In [1]: import numpy as np

In [2]: np.set_printoptions(precision=2, suppress=True, linewidth=120, sign=" ")

In [3]: J = np.load("data.npy")

In [4]: J
Out[4]: 
array([[  1,   0,   5],
       [  1,   0,   5],
       [  0,   0,   0],
       [  0,   0,   0],
       [  3,   3,  15],
       [  3,   3,  15],
       [  0,   0,   0],
       [  2,   1,  10],
       [  3,   3,  15],
       [  3,   3,  15],
       [  0,   0,   0],
       [  0,   0,   0],
       [  1,   0,   5],
       [  0,   0,   0],
       [  2,   1,  10],
       [  0,   0,   0],
       [  1,   0,   5],
       [  0,   0,   0],
       [  2,   1,  10]])

In [5]: np.linalg.matrix_rank(J, rtol=0.1)
Out[5]: np.int64(1)

In [6]: np.linalg.cond(J) > 100
Out[6]: np.True_

In [7]: labels = J[:, 2] > np.median(J[:, 2])

In [8]: r0 = J[labels].mean(axis=0) - J[~labels].mean(axis=0)

In [9]: np.argsort(-np.abs(r0).round(6), kind="stable")
Out[9]: array([ 2,  0,  1])

In [10]: r0
Out[10]: array([  2.24,   2.14,  11.19])

In [11]: ((J - J.mean(axis=0)) @ r0 > 0).astype(int)
Out[11]: array([ 0,  0,  0,  0,  1,  1,  0,  1,  1,  1,  0,  0,  0,  0,  1,  0,  0,  0,  1])

In [12]: Uu, sig, vt = np.linalg.svd(J)

In [13]: vecs = vt[:(sig > 1e-8).sum()]

In [14]: rng = np.random.default_rng(60302)

In [15]: x = J[11] + -2 * J[4] + rng.integers(2) * np.eye(3)[1]

In [16]: x
Out[16]: array([ -6.,  -5., -30.])

In [17]: round(np.linalg.norm(x - vecs.T @ vecs @ x), 2)
Out[17]: np.float64(0.0)

In [18]: np.linalg.matrix_rank(np.vstack([J, x]))
Out[18]: np.int64(2)

In [19]: np.allclose(vecs.T @ vecs @ x, x)
Out[19]: True

In [20]: np.round(vecs.T @ vecs, 2) + 0
Out[20]: 
array([[ 0.04,  0.  ,  0.19],
       [ 0.  ,  1.  ,  0.  ],
       [ 0.19,  0.  ,  0.96]])

In [21]: x = np.array([-6, -9, -8])

In [22]: h = np.maximum(J @ x, 0)

In [23]: h
Out[23]: array([ 0,  0,  0,  0,  0,  0,  0,  0,  0,  0,  0,  0,  0,  0,  0,  0,  0,  0,  0])

In [24]: np.flatnonzero(h > 1e-9)
Out[24]: array([], dtype=int64)

In [25]: m1 = 4 * np.eye(3) + np.eye(3, k=1)

In [26]: m1
Out[26]: 
array([[ 4.,  1.,  0.],
       [ 0.,  4.,  1.],
       [ 0.,  0.,  4.]])

In [27]: # triangular

In [28]: vals, vecs = np.linalg.eig(m1)

In [29]: print(m1 @ vecs[:, 0] - vals[0] * vecs[:, 0])
[ 0.  0.  0.]

In [30]: vals
Out[30]: array([ 4.,  4.,  4.])

In [31]: np.prod(vals)
Out[31]: np.float64(64.0)

In [32]: np.linalg.eigvals(m1)
Out[32]: array([ 4.,  4.,  4.])

In [33]: print(np.kron(np.eye(2, dtype=int), m1))
[[ 4.  1.  0.  0.  0.  0.]
 [ 0.  4.  1.  0.  0.  0.]
 [ 0.  0.  4.  0.  0.  0.]
 [ 0.  0.  0.  4.  1.  0.]
 [ 0.  0.  0.  0.  4.  1.]
 [ 0.  0.  0.  0.  0.  4.]]

In [34]: np.poly(m1)
Out[34]: array([  1., -12.,  48., -64.])

In [35]: print(round(float(np.linalg.det(2 * m1)), 2), round(np.linalg.det(m1), 2))
512.0 64.0

In [36]: round(np.linalg.det(m1.T), 2)
Out[36]: np.float64(64.0)

In [37]: np.einsum("ii->", m1)
Out[37]: np.float64(12.0)

In [38]: mat = np.load("sample19.npy")

In [39]: print(mat)
[[-3 -3 -3]
 [-3 -6 -6]
 [-3 -6 -9]]

In [40]: # symmetric, so the eigenvalues are real

In [41]: Y = np.array([[-2, 2], [-2, -3], [1, 3]])

In [42]: np.einsum("ik,kj->ji", mat, Y)
Out[42]: 
array([[  9,  12,   9],
       [ -6,  -6, -15]])

In [43]: Y.T @ mat.T
Out[43]: 
array([[  9,  12,   9],
       [ -6,  -6, -15]])

In [44]: np.vstack([mat, Y.T]).shape
Out[44]: (5, 3)

In [45]: np.linalg.matrix_rank(np.vstack([mat, Y.T]))
Out[45]: np.int64(3)

In [46]: np.linalg.matrix_rank(mat @ Y)
Out[46]: np.int64(2)

In [47]: np.einsum("ij,ij->i", mat, mat)
Out[47]: array([  27,   81,  126])

In [48]: np.einsum("ij->j", mat)
Out[48]: array([ -9, -15, -18])

In [49]: Y = np.linalg.inv(mat)

In [50]: np.round(np.linalg.det(mat) * Y, 2) + 0
Out[50]: 
array([[18., -9.,  0.],
       [-9., 18., -9.],
       [ 0., -9.,  9.]])

In [51]: (np.abs(Y) > 1e-9).astype(int)
Out[51]: 
array([[ 1,  1,  0],
       [ 1,  1,  1],
       [ 0,  1,  1]])

In [52]: Y = np.array([[1, 0], [-2, 1]])

In [53]: W2 = np.kron(Y, mat)

In [54]: print(W2)
[[-3 -3 -3  0  0  0]
 [-3 -6 -6  0  0  0]
 [-3 -6 -9  0  0  0]
 [ 6  6  6 -3 -3 -3]
 [ 6 12 12 -3 -6 -6]
 [ 6 12 18 -3 -6 -9]]

In [55]: print(np.linalg.matrix_rank(W2))
6

In [56]: print(np.round(np.linalg.norm(W2, 2), 2), np.round(np.linalg.norm(Y, 2) * np.linalg.norm(mat, 2), 2))
36.57 36.57

In [57]: X = np.load("a.npy")

In [58]: X
Out[58]: 
array([[  0,   0,   0,   0],
       [-17,   5, -14,  27],
       [-24,   3,  -9,  27],
       [ 26,  -9,  25, -45]])

In [59]: # looks like rank 2

In [60]: np.linalg.norm(X, axis=0)
Out[60]: array([ 39.26,  10.72,  30.03,  59.02])

In [61]: round(np.linalg.norm(X, 1), 2), np.round(np.linalg.norm(X, np.inf), 2)
Out[61]: (np.float64(99.0), np.float64(105.0))

In [62]: X[1] @ X[3]
Out[62]: np.int64(-2052)

In [63]: np.round(np.linalg.norm(X[1], 1), 2), round(np.linalg.norm(X[1], np.inf), 2)
Out[63]: (np.float64(63.0), np.float64(27.0))

In [64]: round(float(np.linalg.norm(X[1] - X[3])), 2)
Out[64]: 93.54

In [65]: data = np.loadtxt("run14.csv", delimiter=",")

In [66]: data
Out[66]: 
array([[-6.,  2., -2.],
       [ 0.,  0., -3.],
       [ 3., -1.,  2.],
       [ 3., -1.,  0.]])

In [67]: # rank 2

In [68]: rank = np.linalg.matrix_rank(data)

In [69]: rank
Out[69]: np.int64(2)

In [70]: null = np.linalg.svd(data)[2][rank:].T

In [71]: np.round(null[:, 0] / null[np.abs(null[:, 0]).round(6).argmax(), 0], 2) + 0
Out[71]: array([ 0.33,  1.  ,  0.  ])

In [72]: [int(np.linalg.matrix_rank(data[:, :j + 1])) for j in range(3)]
Out[72]: [1, 1, 2]

In [73]: [int(np.linalg.matrix_rank(np.delete(data, i, axis=0))) for i in range(4)]
Out[73]: [2, 2, 2, 2]

In [74]: print(np.round(null @ null.T, 2) + 0)
[[ 0.1  0.3  0. ]
 [ 0.3  0.9  0. ]
 [ 0.   0.   0. ]]

In [75]: np.linalg.matrix_rank(data.T @ data), np.linalg.matrix_rank(data @ data.T)
Out[75]: (np.int64(2), np.int64(2))

In [76]: Uu, sig, vt = np.linalg.svd(data)

In [77]: vecs = vt[:(sig > 1e-8).sum()]

In [78]: x = data[1] + -1 * data[2] + rng.integers(2) * np.eye(3)[0]

In [79]: x
Out[79]: array([-3.,  1., -5.])

In [80]: np.round(vecs.T @ vecs, 2) + 0
Out[80]: 
array([[ 0.9, -0.3,  0. ],
       [-0.3,  0.1,  0. ],
       [ 0. ,  0. ,  1. ]])

In [81]: print(np.diag(vecs.T @ vecs))
[ 0.9  0.1  1. ]

In [82]: np.allclose(vecs.T @ vecs @ x, x)
Out[82]: True

In [83]: Y = np.array([[-1.9], [0.1], [1.4], [-0.3]])

In [84]: W2 = np.array([[-0.9, -1.1]])

In [85]: W0 = Y @ W2

In [86]: W0
Out[86]: 
array([[ 1.71,  2.09],
       [-0.09, -0.11],
       [-1.26, -1.54],
       [ 0.27,  0.33]])

In [87]: # rank 1

In [88]: rank = np.linalg.matrix_rank(W0)

In [89]: rank
Out[89]: np.int64(1)

In [90]: null = np.linalg.svd(W0)[2][rank:].T

In [91]: print([int(np.linalg.matrix_rank(W0[:, :j + 1])) for j in range(2)])
[1, 1]

In [92]: null.shape
Out[92]: (2, 1)

In [93]: np.allclose(W0 @ null, 0)
Out[93]: True

In [94]: [int(np.linalg.matrix_rank(np.delete(W0, i, axis=0))) for i in range(4)]
Out[94]: [1, 1, 1, 1]

In [95]: np.round(W0 @ null, 2) + 0
Out[95]: 
array([[ 0.],
       [ 0.],
       [ 0.],
       [ 0.]])

In [96]: def softmax(z):
    ...:     e = np.exp(z - z.max(axis=-1, keepdims=True))
    ...:     return e / e.sum(axis=-1, keepdims=True)
    ...: 

In [97]: softmax(data).sum(axis=1)
Out[97]: array([ 1.,  1.,  1.,  1.])

In [98]: att = data @ data.T / np.sqrt(3)

In [99]: softmax(att).round(6).argmax(axis=1)
Out[99]: array([ 0,  1,  2,  2])

In [100]: np.round(softmax(att + np.triu(np.full(att.shape, -np.inf), 1)), 2) + 0
Out[100]: 
array([[ 1.  ,  0.  ,  0.  ,  0.  ],
       [ 0.15,  0.85,  0.  ,  0.  ],
       [ 0.  ,  0.  ,  1.  ,  0.  ],
       [ 0.  ,  0.  ,  0.5 ,  0.5 ]])

In [101]: np.linalg.matrix_rank(W0, rtol=0.1)
Out[101]: np.int64(1)

In [102]: np.linalg.cond(W0) > 100
Out[102]: np.True_

In [103]: np.argsort(-np.linalg.norm(W0, axis=0).round(6), kind="stable")[:3]
Out[103]: array([ 1,  0])

In [104]: [round(float(x), 2) for x in np.linalg.svd(W0, compute_uv=False)[:3]]
Out[104]: [3.38, 0.0]
